$ python -q
>>> import numpy as np
>>> from numpy import linalg as LA
>>> np.set_printoptions(suppress=True, linewidth=120)
>>> F = np.array([[0, 2, 0, 2, 0, 2],
...     [-3, 4, -3, 4, -3, 4],
...     [3, 5, 3, 5, 3, 5],
...     [0, 2, 0, 2, 0, 2],
...     [-3, 4, -3, 4, -3, 4],
...     [3, 5, 3, 5, 3, 5]])
>>> print(F)
[[ 0  2  0  2  0  2]
 [-3  4 -3  4 -3  4]
 [ 3  5  3  5  3  5]
 [ 0  2  0  2  0  2]
 [-3  4 -3  4 -3  4]
 [ 3  5  3  5  3  5]]
>>> left, sig, Vt = LA.svd(F)
>>> print(np.argmax(sig[:-1] / (sig[1:] + 1e-6)) + 1)
2
>>> out = left[:, :2] @ np.diag(sig[:2]) @ Vt[:2]
>>> print(round(LA.norm(F - out, 2), 3), round(float(sig[2]), 3))
0.0 0.0
>>> print(out.round(3) + 0)
[[ 0.  2.  0.  2.  0.  2.]
 [-3.  4. -3.  4. -3.  4.]
 [ 3.  5.  3.  5.  3.  5.]
 [ 0.  2.  0.  2.  0.  2.]
 [-3.  4. -3.  4. -3.  4.]
 [ 3.  5.  3.  5.  3.  5.]]
>>> left, sig, Vt = LA.svd(F)
>>> V = Vt[:(sig > 1e-8).sum()]
>>> rng = np.random.default_rng(641372)
>>> x0 = F[3] + 4 * F[2] + rng.integers(2) * np.eye(6)[4]
>>> print(x0)
[12. 22. 12. 22. 13. 22.]
>>> print(np.round(np.diag(V.T @ V), 3))
[0.333 0.333 0.333 0.333 0.333 0.333]
>>> print(np.round(V.T @ V, 3) + 0)
[[0.333 0.    0.333 0.    0.333 0.   ]
 [0.    0.333 0.    0.333 0.    0.333]
 [0.333 0.    0.333 0.    0.333 0.   ]
 [0.    0.333 0.    0.333 0.    0.333]
 [0.333 0.    0.333 0.    0.333 0.   ]
 [0.    0.333 0.    0.333 0.    0.333]]
>>> print(LA.matrix_rank(np.vstack([F, x0])))
3
>>> r = LA.matrix_rank(F)
>>> print(r)
2
>>> N = LA.svd(F)[2][r:].T
>>> print(LA.matrix_rank(F.T @ F), LA.matrix_rank(F @ F.T))
2 2
>>> print(np.round(N @ N.T, 3) + 0)
[[ 0.667  0.    -0.333  0.    -0.333  0.   ]
 [ 0.     0.667  0.    -0.333  0.    -0.333]
 [-0.333  0.     0.667  0.    -0.333  0.   ]
 [ 0.    -0.333  0.     0.667  0.    -0.333]
 [-0.333  0.    -0.333  0.     0.667  0.   ]
 [ 0.    -0.333  0.    -0.333  0.     0.667]]
>>> print([int(LA.matrix_rank(F[:i])) for i in range(1, len(F) + 1)])
[1, 2, 2, 2, 2, 2]
>>> print(LA.matrix_power(F, 2))
[[ 0 22  0 22  0 22]
 [ 0 11  0 11  0 11]
 [ 0 88  0 88  0 88]
 [ 0 22  0 22  0 22]
 [ 0 11  0 11  0 11]
 [ 0 88  0 88  0 88]]
>>> print((F - F.T) / 2)
[[ 0.   2.5 -1.5  1.   1.5 -0.5]
 [-2.5  0.  -4.   1.  -3.5 -0.5]
 [ 1.5  4.   0.   2.5  3.   1. ]
 [-1.  -1.  -2.5  0.  -2.  -1.5]
 [-1.5  3.5 -3.   2.   0.   0.5]
 [ 0.5  0.5 -1.   1.5 -0.5  0. ]]
>>> assert F == F.T
Traceback (most recent call last):
  File "<python-input-26>", line 1, in <module>
    assert F == F.T
           ^^^^^^^^
ValueError: The truth value of an array with more than one element is ambiguous. Use a.any() or a.all()
>>> print((F + F.T) / 2)
[[ 0.  -0.5  1.5  1.  -1.5  2.5]
 [-0.5  4.   1.   3.   0.5  4.5]
 [ 1.5  1.   3.   2.5  0.   4. ]
 [ 1.   3.   2.5  2.   2.   3.5]
 [-1.5  0.5  0.   2.  -3.   3.5]
 [ 2.5  4.5  4.   3.5  3.5  5. ]]
>>> arr = np.load("test1.npy")
>>> print(arr.round(3))
[[-0.532 -0.836  0.132]
 [ 0.828 -0.547 -0.126]
 [ 0.177  0.043  0.983]]
>>> x0 = np.array([0, 0, 1])
>>> print(np.round(LA.det(arr), 3))
1.0
>>> print([p for p in range(1, 25) if np.allclose(LA.matrix_power(arr, p), np.eye(3))])
[]
>>> print(np.round(arr.T @ (arr @ x0), 3) + 0)
[0. 0. 1.]
>>> print(np.round(LA.inv(arr), 3))
[[-0.532  0.828  0.177]
 [-0.836 -0.547  0.043]
 [ 0.132 -0.126  0.983]]
>>> x0 = np.array([-3, 4, -5])
>>> target = arr @ x0
>>> print(target.round(3))
[-2.411 -4.043 -5.277]
>>> print(np.round(LA.solve(arr, target + arr[:, 2]), 3))
[-3.  4. -4.]
>>> print(np.round(LA.solve(arr, arr[:, 1]), 3) + 0)
[0. 1. 0.]
>>> out = LA.inv(arr)
>>> print(np.allclose(out, arr.T))
True
>>> print(np.round(LA.inv(out), 3))
[[-0.532 -0.836  0.132]
 [ 0.828 -0.547 -0.126]
 [ 0.177  0.043  0.983]]
>>> print(out.round(3))
[[-0.532  0.828  0.177]
 [-0.836 -0.547  0.043]
 [ 0.132 -0.126  0.983]]
>>> print(round(LA.slogdet(arr)[0], 3))
1.0
>>> Q, V = LA.qr(out[:, :1])[0], LA.qr(out[:, 1:])[0]
>>> sig = LA.svd(Q.T @ V, compute_uv=False)
>>> print((sig > 0.9).sum())
0
>>> print(sig.round(3) + 0)
[0.]
>>> print(np.round(np.degrees(np.arccos(sig.clip(0, 1))), 3))
[90.]
>>> feats = np.load("w.npy")
>>> print(feats)
[[-2 -1  0 -2]
 [-2  2 -2 -2]
 [ 1  0  2  0]
 [-6  3 -4 -6]]
>>> left, sig, Vt = LA.svd(feats)
>>> print(np.argmax(sig[:-1] / (sig[1:] + 1e-6)) + 1)
3
>>> out = left[:, :3] @ np.diag(sig[:3]) @ Vt[:3]
>>> print(round(float(LA.norm(feats - out) / LA.norm(feats)), 3))
0.0
>>> print(LA.matrix_rank(feats, rtol=0.05))
3
>>> print(np.round(np.abs(feats - out).max(), 3))
0.0
>>> print(round(float(LA.norm(feats - out, 2)), 3), np.round(sig[3], 3))
0.0 0.0
>>> print(LA.lstsq(feats[:-1].T, feats[-1])[2])
3
>>> print(np.abs(np.diag(LA.qr(feats)[1])) > 1e-9)
[ True  True  True False]
>>> hat = np.triu(np.array([[-2, 1, -2, 1], [-1, 0, 0, 1], [2, -2, 0, -2], [1, 2, 1, -2]]), 1) + np.eye(4)
>>> out = hat @ feats @ LA.inv(hat)
>>> print(np.round(np.poly(out), 3) + 0)
[  1.   4. -24.  14.   0.]
>>> print(np.trace(out), np.trace(feats))
-4.0 -4
>>> print(np.round(LA.det(out), 3))
-0.0
>>> print(LA.matrix_rank(out))
3
>>> z = rng.permutation(4)
>>> print(z)
[3 1 0 2]
>>> out = feats[z][:, z]
>>> print(out)
[[-6  3 -6 -4]
 [-2  2 -2 -2]
 [-2 -1 -2  0]
 [ 0  0  1  2]]
>>> print(np.trace(out))
-4
>>> X = np.loadtxt("case3.csv", delimiter=",")
>>> print(X)
[[-0.79  -1.519  0.511]
 [-1.519  0.161 -1.24 ]
 [ 0.511 -1.24  -0.371]]
>>> w, V = LA.eigh(X)
>>> print(np.unique(w.round(6) + 0, return_counts=True)[1])
[1 1 1]
>>> x0 = np.array([1, 1, 1])
>>> target = X @ x0
>>> print(target)
[-1.798 -2.598 -1.1  ]
>>> print(np.round(LA.solve(X, target + X[:, 1]), 3))
[1. 2. 1.]
>>> w, V = LA.eig(X)
>>> print(np.round(X @ V[:, 0] - w[0] * V[:, 0], 3) + 0)
[0. 0. 0.]
>>> print(np.round(np.sort(LA.eigvals(X.T)), 3))
[-2. -1.  2.]
>>> print(round(np.prod(w), 3))
4.001
>>> out = LA.inv(X)
>>> print(out.round(3))
[[-0.399 -0.299  0.45 ]
 [-0.299  0.008 -0.439]
 [ 0.45  -0.439 -0.609]]
>>> print(np.round(LA.inv(out), 3))
[[-0.79  -1.519  0.511]
 [-1.519  0.161 -1.24 ]
 [ 0.511 -1.24  -0.371]]
>>> print(np.allclose(out, X.T))
False
>>> print(np.round(LA.det(X) * out, 3))
[[-1.597 -1.197  1.801]
 [-1.197  0.032 -1.756]
 [ 1.801 -1.756 -2.435]]
>>> W0 = np.load("m.npy")
>>> print(W0.round(3))
[[-0.791  0.136  0.596]
 [-0.609 -0.272 -0.745]
 [ 0.061 -0.953  0.298]]
>>> out = LA.inv(W0)
>>> print(out.round(3))
[[-0.791 -0.609  0.061]
 [ 0.136 -0.272 -0.953]
 [ 0.596 -0.745  0.298]]
>>> print(np.allclose(out, W0.T))
True
>>> print(round(LA.cond(W0), 3))
1.0
>>> print(round(float(LA.slogdet(W0)[0]), 3))
1.0
>>> print(np.round(LA.inv(out), 3))
[[-0.791  0.136  0.596]
 [-0.609 -0.272 -0.745]
 [ 0.061 -0.953  0.298]]
>>> E = np.load("data.npy")
>>> print(E)
[[ 2.178 -0.87   2.932]
 [ 2.553  3.204  9.707]
 [ 1.094 -1.587  1.637]
 [ 2.718  4.664  9.021]
 [ 2.729  3.433 10.335]
 [ 3.3    4.583  9.346]
 [ 1.634 -2.62   5.387]
 [ 1.938 -0.818  4.03 ]
 [ 0.146  2.197  9.741]
 [ 2.508  2.523  8.829]
 [ 2.773 -0.726  4.106]
 [ 2.953  2.79   8.61 ]
 [ 1.658 -0.571  3.347]
 [ 0.443 -0.655  3.753]
 [ 5.479  3.887 10.017]
 [ 3.623  2.586  8.691]
 [-0.215 -0.426  3.753]
 [ 2.354 -1.397  4.705]
 [ 2.258 -1.582  4.099]
 [ 2.675  3.873  8.841]
 [ 1.924  2.749 10.476]
 [ 3.481  1.343  3.026]
 [ 2.527  4.258  8.105]
 [ 3.372  3.012  8.999]]
>>> Q, Rm = LA.qr(E)
>>> print(round(float(np.trace(Q @ Q.T)), 3))
3.0
>>> print(np.round(Q @ Rm, 3))
[[ 2.178 -0.87   2.932]
 [ 2.553  3.204  9.707]
 [ 1.094 -1.587  1.637]
 [ 2.718  4.664  9.021]
 [ 2.729  3.433 10.335]
 [ 3.3    4.583  9.346]
 [ 1.634 -2.62   5.387]
 [ 1.938 -0.818  4.03 ]
 [ 0.146  2.197  9.741]
 [ 2.508  2.523  8.829]
 [ 2.773 -0.726  4.106]
 [ 2.953  2.79   8.61 ]
 [ 1.658 -0.571  3.347]
 [ 0.443 -0.655  3.753]
 [ 5.479  3.887 10.017]
 [ 3.623  2.586  8.691]
 [-0.215 -0.426  3.753]
 [ 2.354 -1.397  4.705]
 [ 2.258 -1.582  4.099]
 [ 2.675  3.873  8.841]
 [ 1.924  2.749 10.476]
 [ 3.481  1.343  3.026]
 [ 2.527  4.258  8.105]
 [ 3.372  3.012  8.999]]
>>> print(np.allclose(Rm.T @ Rm, E.T @ E))
True
>>> print(Q.shape, Rm.shape)
(24, 3) (3, 3)
>>> x0 = np.array([0, -1, 1])
>>> target = E @ x0
>>> print(np.round(LA.lstsq(E, target)[0], 3) + 0)
[ 0. -1.  1.]
>>> print(np.round(LA.pinv(E) @ E, 3) + 0)
[[1. 0. 0.]
 [0. 1. 0.]
 [0. 0. 1.]]
>>> target = target + 0.1 * rng.normal(size=24)
>>> print(target.round(3))
[3.901 6.574 3.241 4.491 6.84  4.918 7.953 4.9   7.533 6.411 4.847 5.808 3.845 4.562 6.182 6.056 4.185 6.137 5.481
 4.787 7.603 1.588 3.847 5.982]
>>> c, *_ = LA.lstsq(E, target)
>>> print([round(float(LA.norm(LA.solve(E.T @ E + lam * np.eye(3), E.T @ target))), 2) for lam in (0, 1, 10, 100)])
[1.41, 1.39, 1.24, 0.77]
>>> print(c.round(3))
[-0.001 -0.992  0.998]
>>> print(np.round(E.T @ (target - E @ c), 3) + 0)
[0. 0. 0.]
>>> print(c.round())
[-0. -1.  1.]
>>> d = LA.norm(E[:, None] - E[None], axis=-1)
>>> print(np.flatnonzero(d[20] < d.mean() / 2))
[ 1  4  8  9 11 19 20 23]
>>> print((d + 1e9 * np.eye(24)).round(6).argmin(axis=1))
[12  4  0  5  1  3 17 12 20 11  7  9  0 16  5 23 13 18 17  3  4 10 19 15]
>>> print(d.mean(axis=1).argmax())
2
>>> print(d[:5, :5].round(3))
[[ 0.     7.914  1.835  8.246  8.58 ]
 [ 7.914  0.     9.498  1.622  0.691]
 [ 1.835  9.498  0.     9.81  10.175]
 [ 8.246  1.622  9.81   0.     1.801]
 [ 8.58   0.691 10.175  1.801  0.   ]]
>>> print(np.unravel_index(d.round(6).argmax(), d.shape))
(np.int64(2), np.int64(14))
>>> data = np.array([[0, 0, 0, 0, 0, 0],
...     [2, 4, 0, 5, 10, 0],
...     [4, 0, 0, 10, 0, 0],
...     [0, 0, 0, 0, 0, 0],
...     [2, 4, 0, 1, 2, 0],
...     [4, 0, 0, 2, 0, 0]])
>>> u = np.array([-1, -1, 0])
>>> print(np.correlate(data[4], data[2], "full"))
[ 0  0 20 40  0 18 36  0  4  8  0]
>>> print(np.convolve(data[4], u))
[-2 -6 -4 -1 -3 -2  0  0]
>>> x0 = np.array([3, -1, 1, -3, 2, -1])
>>> a = np.maximum(data @ x0, 0)
>>> print(np.round(np.tanh(data @ x0), 3))
[ 0.     1.    -1.     0.     0.995  1.   ]
>>> print(np.maximum(data @ x0, 0) - np.maximum(-data @ x0, 0))
[  0   7 -18   0   3   6]
>>> print(data * (a > 1e-9)[:, None])
[[ 0  0  0  0  0  0]
 [ 2  4  0  5 10  0]
 [ 0  0  0  0  0  0]
 [ 0  0  0  0  0  0]
 [ 2  4  0  1  2  0]
 [ 4  0  0  2  0  0]]
>>> print(a)
[0 7 0 0 3 6]
>>> print(np.diff(data, axis=0))
[[  2   4   0   5  10   0]
 [  2  -4   0   5 -10   0]
 [ -4   0   0 -10   0   0]
 [  2   4   0   1   2   0]
 [  2  -4   0   1  -2   0]]
>>> print(data - data[0])
[[ 0  0  0  0  0  0]
 [ 2  4  0  5 10  0]
 [ 4  0  0 10  0  0]
 [ 0  0  0  0  0  0]
 [ 2  4  0  1  2  0]
 [ 4  0  0  2  0  0]]
>>> print(round(float(LA.norm(data)), 3))
17.493
>>> print(data.sum(axis=1))
[ 0 21 14  0  9  6]
>>> np.zeros(6, 6)
Traceback (most recent call last):
  File "<python-input-135>", line 1, in <module>
    np.zeros(6, 6)
    ~~~~~~~~^^^^^^
TypeError: Cannot interpret '6' as a data type
>>> r = LA.matrix_rank(data)
>>> print(r)
4
>>> N = LA.svd(data)[2][r:].T
>>> print([int(LA.matrix_rank(data[:, :j + 1])) for j in range(6)])
[1, 2, 2, 3, 4, 4]
>>> print(N.shape)
(6, 2)
>>> print(data @ N)
[[0. 0.]
 [0. 0.]
 [0. 0.]
 [0. 0.]
 [0. 0.]
 [0. 0.]]
>>> print(np.allclose(data @ N, 0))
True
>>> print(LA.matrix_rank(data.T @ data), LA.matrix_rank(data @ data.T))
4 4
>>> mat = np.load("x.npy")
>>> print(mat)
[[ -7.  -6.  12.  -6.]
 [ -7.  -9.  11.  -4.]
 [-19. -20.  32. -14.]
 [-19. -20.  31. -13.]]
>>> Q, Rm = LA.qr(mat)
>>> print(np.allclose(Rm.T @ Rm, mat.T @ mat))
True
>>> print(round(float(abs(Rm[0, 0])), 3), round(LA.norm(mat[:, 0]), 3))
28.636 28.636
>>> print(Rm.round(3))
[[ 28.636  30.207 -47.423  20.359]
 [  0.      2.128   0.716  -1.407]
 [  0.      0.     -0.712   0.685]
 [  0.      0.      0.      0.231]]
>>> print(np.round(Q @ Rm, 3))
[[ -7.  -6.  12.  -6.]
 [ -7.  -9.  11.  -4.]
 [-19. -20.  32. -14.]
 [-19. -20.  31. -13.]]
>>> print(Q.shape, Rm.shape)
(4, 4) (4, 4)
>>> u = np.array([0, 3, 2, 1])
>>> out = mat + np.outer(u, np.eye(4)[0])
>>> print(LA.matrix_rank(LA.inv(out) - LA.inv(mat), tol=1e-8))
1
>>> print(LA.matrix_rank(out - mat))
1
>>> Q, V = LA.qr(mat[:, :3])[0], LA.qr(mat[:, 3:])[0]
>>> sig = LA.svd(Q.T @ V, compute_uv=False)
>>> print((sig > 0.9).sum())
1
>>> print(np.round(LA.norm(Q @ Q.T - V @ V.T, 2), 3))
1.0
>>> t = np.radians(45)
>>> Rm = np.eye(4)
>>> Rm[2, 2] = Rm[3, 3] = np.cos(t)
>>> Rm[2, 3], Rm[3, 2] = -np.sin(t), np.sin(t)
>>> print(Rm.round(3))
[[ 1.     0.     0.     0.   ]
 [ 0.     1.     0.     0.   ]
 [ 0.     0.     0.707 -0.707]
 [ 0.     0.     0.707  0.707]]
>>> out = mat @ Rm.T
>>> print(np.round(LA.svd(mat, compute_uv=False), 3), np.round(LA.svd(out, compute_uv=False), 3))
[66.306  2.713  0.382  0.145] [66.306  2.713  0.382  0.145]
>>> print(out.round(3))
[[ -7.     -6.     12.728   4.243]
 [ -7.     -9.     10.607   4.95 ]
 [-19.    -20.     32.527  12.728]
 [-19.    -20.     31.113  12.728]]
>>> print(round(float(LA.det(Rm)), 3), np.round(np.trace(Rm), 3))
1.0 3.414
